% ipython --no-banner

In [1]: import numpy as np

In [2]: import numpy.linalg as la

In [3]: np.set_printoptions(precision=3, suppress=True, linewidth=200)

In [4]: def rd(a):
   ...:     return np.round(a, 3) + 0
   ...: 

In [5]: W0 = np.loadtxt("mat.csv", delimiter=",")

In [6]: W0
Out[6]: 
array([[ 1., -1.,  1., -1., -1.,  1., -1.,  1.],
       [ 1.,  1.,  1.,  1., -1., -1., -1., -1.],
       [ 1.,  1., -1., -1., -1., -1.,  1.,  1.]])

In [7]: x = np.array([1, 1, 2, 2, 1, -3, -2, 3])

In [8]: h1 = np.maximum(W0 @ x, 0)

In [9]: rd(np.tanh(W0 @ x))
Out[9]: array([0.762, 1.   , 0.762])

In [10]: W0 * (h1 > 1e-9)[:, None]
Out[10]: 
array([[ 1., -1.,  1., -1., -1.,  1., -1.,  1.],
       [ 1.,  1.,  1.,  1., -1., -1., -1., -1.],
       [ 1.,  1., -1., -1., -1., -1.,  1.,  1.]])

In [11]: rd(la.norm(W0, axis=1))
Out[11]: array([2.828, 2.828, 2.828])

In [12]: la.norm(W0, axis=1).argmax()
Out[12]: np.int64(0)

In [13]: rd(la.norm(W0[1], 1)), rd(la.norm(W0[1], np.inf))
Out[13]: (np.float64(8.0), np.float64(1.0))

In [14]: np.count_nonzero(W0)
Out[14]: np.int64(24)

In [15]: W0 - W0[0]
Out[15]: 
array([[ 0.,  0.,  0.,  0.,  0.,  0.,  0.,  0.],
       [ 0.,  2.,  0.,  2.,  0., -2.,  0., -2.],
       [ 0.,  2., -2.,  0.,  0., -2.,  2.,  0.]])

In [16]: np.abs(W0).max()
Out[16]: np.float64(1.0)

In [17]: rd(W0.mean(axis=0))
Out[17]: array([ 1.   ,  0.333,  0.333, -0.333, -1.   , -0.333, -0.333,  0.333])

In [18]: W0.sum(axis=1)
Out[18]: array([0., 0., 0.])

In [19]: np.diff(W0, axis=0)
Out[19]: 
array([[ 0.,  2.,  0.,  2.,  0., -2.,  0., -2.],
       [ 0.,  0., -2., -2.,  0.,  0.,  2.,  2.]])

In [20]: np.unravel_index(np.abs(W0).argmax(), W0.shape)
Out[20]: (np.int64(0), np.int64(0))

In [21]: W0.sum(axis=0)
Out[21]: array([ 3.,  1.,  1., -1., -3., -1., -1.,  1.])

In [22]: rd(la.svd(W0, compute_uv=False))
Out[22]: array([2.828, 2.828, 2.828])

In [23]: E = np.array([[1, 2, 1], [1, 1, 2], [2, 1, 1]])

In [24]: E
Out[24]: 
array([[1, 2, 1],
       [1, 1, 2],
       [2, 1, 1]])

In [25]: proj = np.triu(np.array([[0, 2, 0], [0, 3, 0], [2, 3, 1]]), 1) + np.eye(3)

In [26]: out = proj @ E @ la.inv(proj)

In [27]: rd(np.poly(out))
Out[27]: array([ 1., -3., -3., -4.])

In [28]: la.matrix_rank(out)
Out[28]: np.int64(3)

In [29]: rng = np.random.default_rng(40)

In [30]: labels = rng.permutation(3)

In [31]: labels
Out[31]: array([1, 0, 2])

In [32]: out = E[labels][:, labels]

In [33]: np.allclose(out, E)
Out[33]: False

In [34]: np.diag(out)
Out[34]: array([1, 1, 1])

In [35]: A = np.loadtxt("out17.csv", delimiter=",")

In [36]: rd(A)
Out[36]: 
array([[-2.759, -0.708,  4.109],
       [ 2.453, -4.26 ,  0.913],
       [ 3.372,  2.52 ,  2.698]])

In [37]: rd(A.T @ A)
Out[37]: 
array([[25.,  0.,  0.],
       [ 0., 25.,  0.],
       [ 0.,  0., 25.]])

In [38]: rd(la.svd(A, compute_uv=False))
Out[38]: array([5., 5., 5.])

In [39]: rd(A @ A.T)
Out[39]: 
array([[25.,  0.,  0.],
       [ 0., 25.,  0.],
       [ 0.,  0., 25.]])

In [40]: rd(la.norm(A, axis=0))
Out[40]: array([5., 5., 5.])

In [41]: rd(la.pinv(A))
Out[41]: 
array([[-0.11 ,  0.098,  0.135],
       [-0.028, -0.17 ,  0.101],
       [ 0.164,  0.037,  0.108]])

In [42]: x = np.array([-1, -2, 0])

In [43]: rhs = A @ x

In [44]: rd(rhs)
Out[44]: array([ 4.174,  6.068, -8.411])

In [45]: rd(la.solve(A, 4 * rhs))
Out[45]: array([-4., -8.,  0.])

In [46]: rd(la.solve(A, A[:, 0]))
Out[46]: array([1., 0., 0.])

In [47]: rd(la.solve(A, rhs))
Out[47]: array([-1., -2.,  0.])

In [48]: rd(la.solve(A.T, A[2]))
Out[48]: array([0., 0., 1.])
